>>> import numpy as np
>>> from numpy import linalg as LA
>>> np.set_printoptions(suppress=True, linewidth=100)
>>> J = np.load("m.npy")
>>> J
array([[2., 1., 0., 0., 0.],
       [0., 2., 1., 0., 0.],
       [0., 0., 2., 1., 0.],
       [0., 0., 0., 2., 1.],
       [0., 0., 0., 0., 2.]])
>>> ev, evecs = LA.eig(J)
>>> np.round(np.sort(LA.eigvals(LA.inv(J))), 2)
array([0.5, 0.5, 0.5, 0.5, 0.5])
>>> M = np.load("x.npy")
>>> M
array([[-0.9 , -0.1 ,  0.26, -0.9 , -1.1 ],
       [ 1.6 ,  0.3 , -0.87,  0.  ,  1.2 ],
       [-0.2 ,  0.8 , -2.38,  1.5 ,  0.8 ],
       [ 0.7 , -0.8 ,  2.41,  0.7 , -0.3 ],
       [-0.2 ,  1.5 , -4.61, -1.1 , -0.7 ],
       [ 0.1 , -0.9 ,  2.72,  0.2 ,  0.6 ],
       [-0.1 , -1.1 ,  3.26,  0.6 ,  0.1 ],
       [ 0.9 ,  0.3 , -0.84, -0.8 , -1.1 ],
       [ 1.6 ,  0.6 , -1.82, -1.3 , -1.4 ],
       [ 0.2 , -0.3 ,  1.  ,  2.  ,  0.4 ],
       [ 2.2 , -1.1 ,  3.33, -0.7 ,  0.2 ],
       [ 0.4 , -1.5 ,  4.44,  0.8 ,  0.4 ],
       [ 0.1 , -0.7 ,  2.13,  0.4 , -0.2 ],
       [-1.1 , -0.9 ,  2.69, -1.9 , -0.3 ],
       [ 2.5 ,  0.6 , -1.79,  0.5 ,  0.1 ],
       [-0.2 ,  0.8 , -2.43, -0.1 ,  0.  ],
       [ 0.4 , -0.8 ,  2.43,  0.2 ,  0.3 ],
       [-0.7 ,  0.3 , -1.02, -1.6 ,  1.5 ],
       [-0.6 ,  1.1 , -3.37,  1.2 , -0.8 ],
       [-0.5 , -1.5 ,  4.41,  1.2 ,  0.3 ],
       [-0.5 ,  0.5 , -1.39, -0.4 ,  0.5 ],
       [-1.  ,  1.5 , -4.48,  0.7 , -0.1 ],
       [-1.4 , -1.9 ,  5.71,  0.6 , -0.2 ],
       [ 1.6 ,  0.9 , -2.69,  0.7 , -0.4 ],
       [ 0.3 , -0.6 ,  1.86, -0.2 ,  1.  ],
       [ 0.8 ,  2.1 , -6.29, -1.6 ,  2.8 ],
       [ 1.  , -1.1 ,  3.32,  0.2 , -0.7 ],
       [-1.  , -0.5 ,  1.5 ,  1.5 ,  0.8 ]])
>>> LA.cond(M) > 100
np.True_
>>> round(np.log10(LA.cond(M)))
2
>>> np.round(np.abs(LA.svd(M)[2][-1]), 2) + 0
array([0.  , 0.95, 0.32, 0.  , 0.  ])
>>> round(float(LA.norm(M, 2) / LA.norm(M)), 2)
0.89
